>>> import numpy as np
>>> import numpy.linalg as la
>>> np.set_printoptions(suppress=True, linewidth=200)
>>> rng = np.random.default_rng(36)
>>> lab = rng.integers(0, 2, 8)
>>> mat = (lab[:, None] == lab) * -1 + np.eye(8)
>>> mat
array([[ 0., -1., -1., -1., -1.,  0.,  0., -1.],
       [-1.,  0., -1., -1., -1.,  0.,  0., -1.],
       [-1., -1.,  0., -1., -1.,  0.,  0., -1.],
       [-1., -1., -1.,  0., -1.,  0.,  0., -1.],
       [-1., -1., -1., -1.,  0.,  0.,  0., -1.],
       [ 0.,  0.,  0.,  0.,  0.,  0., -1.,  0.],
       [ 0.,  0.,  0.,  0.,  0., -1.,  0.,  0.],
       [-1., -1., -1., -1., -1.,  0.,  0.,  0.]])
>>> # 2 blocks once reordered
>>> lab = rng.permutation(8)
>>> lab
array([7, 5, 2, 4, 0, 3, 6, 1])
>>> other = mat[lab][:, lab]
>>> np.trace(other)
np.float64(0.0)
>>> np.allclose(other, mat)
False
>>> other
array([[ 0.,  0., -1., -1., -1., -1.,  0., -1.],
       [ 0.,  0.,  0.,  0.,  0.,  0., -1.,  0.],
       [-1.,  0.,  0., -1., -1., -1.,  0., -1.],
       [-1.,  0., -1.,  0., -1., -1.,  0., -1.],
       [-1.,  0., -1., -1.,  0., -1.,  0., -1.],
       [-1.,  0., -1., -1., -1.,  0.,  0., -1.],
       [ 0., -1.,  0.,  0.,  0.,  0.,  0.,  0.],
       [-1.,  0., -1., -1., -1., -1.,  0.,  0.]])
>>> np.round(np.sort(la.eigvals(mat).real), 1)
array([-5., -1.,  1.,  1.,  1.,  1.,  1.,  1.])
>>> mat @ mat
array([[5., 4., 4., 4., 4., 0., 0., 4.],
       [4., 5., 4., 4., 4., 0., 0., 4.],
       [4., 4., 5., 4., 4., 0., 0., 4.],
       [4., 4., 4., 5., 4., 0., 0., 4.],
       [4., 4., 4., 4., 5., 0., 0., 4.],
       [0., 0., 0., 0., 0., 1., 0., 0.],
       [0., 0., 0., 0., 0., 0., 1., 0.],
       [4., 4., 4., 4., 4., 0., 0., 5.]])
>>> np.round(la.det(mat), 1)
np.float64(5.0)
>>> (la.matrix_power((mat != 0) + (mat.T != 0) + np.eye(8), 8) > 0).astype(int)
array([[1, 1, 1, 1, 1, 0, 0, 1],
       [1, 1, 1, 1, 1, 0, 0, 1],
       [1, 1, 1, 1, 1, 0, 0, 1],
       [1, 1, 1, 1, 1, 0, 0, 1],
       [1, 1, 1, 1, 1, 0, 0, 1],
       [0, 0, 0, 0, 0, 1, 1, 0],
       [0, 0, 0, 0, 0, 1, 1, 0],
       [1, 1, 1, 1, 1, 0, 0, 1]])
>>> np.all(la.eigvalsh(mat) > 0)
np.False_
>>> m1 = np.loadtxt("block10.csv", delimiter=",")
>>> m1
array([[ 0.,  0.,  4.,  5.],
       [ 0.,  0., -1., -3.],
       [ 4., -1.,  0.,  0.],
       [ 5., -3.,  0.,  0.]])
>>> # symmetric
>>> round(la.norm(m1, 1), 1), round(float(la.norm(m1, np.inf)), 1)
(np.float64(9.0), 9.0)
>>> la.norm(m1, axis=1).argmax()
np.int64(0)
>>> round(la.norm(m1[3] - m1[0]), 1)
np.float64(8.7)
>>> np.round(la.norm(m1, axis=0), 1)
array([6.4, 3.2, 4.1, 5.8])
>>> np.round(la.norm(m1, axis=1), 1)
array([6.4, 3.2, 4.1, 5.8])
>>> m1[3] @ m1[0]
np.float64(0.0)
>>> other = la.inv(m1)
>>> np.allclose(other, m1.T)
False
>>> round(la.slogdet(m1)[0], 1)
np.float64(1.0)
>>> np.round(la.inv(other), 1)
array([[ 0.,  0.,  4.,  5.],
       [-0., -0., -1., -3.],
       [ 4., -1.,  0.,  0.],
       [ 5., -3.,  0.,  0.]])
>>> np.round(la.det(m1) * other, 1)
array([[  0.,   0.,  21.,  -7.],
       [  0.,   0.,  35., -28.],
       [ 21.,  35.,   0.,   0.],
       [ -7., -28.,  -0.,  -0.]])
>>> round(la.det(m1) * la.det(other), 1)
np.float64(1.0)
